$ python3 -q
>>> import numpy as np
>>> np.set_printoptions(precision=1, suppress=True, linewidth=140, sign=" ")
>>> data = np.loadtxt("m.csv", delimiter=",")
>>> data
array([[-3.,  1.,  0.,  0.,  0.],
       [ 0., -3.,  1.,  0.,  0.],
       [ 0.,  0., -3.,  1.,  0.],
       [ 0.,  0.,  0., -3.,  1.],
       [ 0.,  0.,  0.,  0., -3.]])
>>> w, V = np.linalg.eig(data)
>>> np.sort(np.linalg.eigvals(np.linalg.inv(data)))
array([-0.3, -0.3, -0.3, -0.3, -0.3])
>>> data @ V[:, 0] - w[0] * V[:, 0]
array([ 0.,  0.,  0.,  0.,  0.])
>>> w
array([-3., -3., -3., -3., -3.])
>>> np.sort(np.linalg.eigvals(data @ data))
array([ 9.,  9.,  9.,  9.,  9.])
>>> np.sort(np.linalg.eigvals(data.T))
array([-3., -3., -3., -3., -3.])
>>> rng = np.random.default_rng(3771)
>>> idx = rng.permutation(5)
>>> idx
array([ 3,  4,  1,  2,  0])
>>> M2 = data[idx][:, idx]
>>> np.sort(np.abs(np.linalg.eigvals(M2)))
array([ 3.,  3.,  3.,  3.,  3.])
>>> np.trace(M2)
np.float64(-15.0)
>>> np.diag(M2)
array([-3., -3., -3., -3., -3.])
>>> gram = data.T @ data
>>> np.linalg.eigvalsh(gram)[::-1]
array([ 15.1,  12.8,   9.7,   6.7,   4.7])
>>> np.linalg.matrix_rank(gram)
np.int64(5)
>>> np.diag(gram)
array([  9.,  10.,  10.,  10.,  10.])
>>> (data @ data.T).shape
(5, 5)
>>> M = np.array([[0, -1, 2, 0, 1],
...     [0, -1, 2, -2, 0],
...     [0, 1, 0, 0, -1],
...     [0, -2, -1, 0, 1],
...     [0, -1, 2, 0, 1]])
>>> theta = np.radians(15)
>>> Rm = np.eye(5)
>>> Rm[2, 2] = Rm[3, 3] = np.cos(theta)
>>> Rm[2, 3], Rm[3, 2] = -np.sin(theta), np.sin(theta)
>>> Rm
array([[ 1. ,  0. ,  0. ,  0. ,  0. ],
       [ 0. ,  1. ,  0. ,  0. ,  0. ],
       [ 0. ,  0. ,  1. , -0.3,  0. ],
       [ 0. ,  0. ,  0.3,  1. ,  0. ],
       [ 0. ,  0. ,  0. ,  0. ,  1. ]])
>>> M2 = M @ Rm.T
>>> np.allclose(M @ M.T, M2 @ M2.T)
True
>>> Uu, sv, Vh = np.linalg.svd(M, full_matrices=False)
>>> sv / sv[0]
array([ 1. ,  0.6,  0.4,  0.1,  0. ])
>>> (sv > 1e-8).sum()
np.int64(4)
>>> Uu.shape, sv.shape, Vh.shape
((5, 5), (5,), (5, 5))
>>> np.allclose(Uu * sv @ Vh, M)
True
>>> np.round(Uu.T @ Uu, 1) + 0
array([[ 1.,  0.,  0.,  0.,  0.],
       [ 0.,  1.,  0.,  0.,  0.],
       [ 0.,  0.,  1.,  0.,  0.],
       [ 0.,  0.,  0.,  1.,  0.],
       [ 0.,  0.,  0.,  0.,  1.]])
>>> hat = np.triu(np.array([[-3, -2, 1, 4, 3],
...     [4, 4, 0, 0, -4],
...     [3, 2, -5, 2, -3],
...     [5, 2, 2, -1, 5],
...     [-3, -2, 1, 3, -4]]), 1) + np.eye(5)
>>> M2 = hat @ M @ np.linalg.inv(hat)
>>> np.trace(M2), np.trace(M)
(np.float64(0.0), np.int64(0))
>>> np.linalg.matrix_rank(M2)
np.int64(4)
>>> Uu, sv, Vh = np.linalg.svd(M)
>>> V = Vh[:(sv > 1e-8).sum()]
>>> vec = M[4] + -2 * M[3] + rng.integers(2) * np.eye(5)[3]
>>> vec
array([ 0.,  3.,  4.,  1., -1.])
>>> np.linalg.matrix_rank(np.vstack([M, vec]))
np.int64(4)
>>> A = np.load("w.npy")
>>> A
array([[ 1.2, -5.5,  0.1,  3.3],
       [ 0.8, -5.2,  0.1,  4.3],
       [ 1.1, -5.3,  0.3,  3.5],
       [ 1.2, -4.8, -0.5,  4. ],
       [ 0.7, -4.5,  0.1,  4.2],
       [ 0.9, -5.5,  0.1,  3.9],
       [ 1.1, -5.1, -0.3,  4.1],
       [ 1.4, -5.3,  0. ,  4.5],
       [-3. ,  4.2,  4.2, -2.8],
       [-2.7,  3.8,  3.9, -3.3],
       [-2.9,  3.8,  4.3, -2.5],
       [-3. ,  3.8,  4.2, -2.8],
       [-2.9,  4.2,  4.3, -3.1],
       [-2.9,  4. ,  3.9, -2.9],
       [-2.4,  3.6,  3.6, -3. ],
       [-3.4,  3.9,  4. , -3.3],
       [ 0.7,  3.9, -1.9,  4.6],
       [ 1. ,  4. , -2.2,  5.3],
       [ 1.1,  4. , -2.4,  5.1],
       [ 1. ,  4. , -1.3,  5. ],
       [ 1.3,  4.5, -2. ,  5. ],
       [ 1.3,  3.9, -1.7,  4.9],
       [ 0.9,  3.7, -1.9,  5.3],
       [ 0.9,  4.2, -2.5,  4.6]])
>>> gram = A.T @ A
>>> np.linalg.eigvalsh(gram)[::-1]
array([ 664.3,  367.5,   80.3,    1. ])
>>> gram
array([[  85.7, -101.3, -110.7,  143. ],
       [-101.3,  465.8,   63.1,  -96. ],
       [-110.7,   63.1,  164.8, -175.4],
       [ 143. ,  -96. , -175.4,  396.8]])
>>> np.linalg.matrix_rank(gram)
np.int64(4)
>>> (A @ A.T).shape
(24, 24)
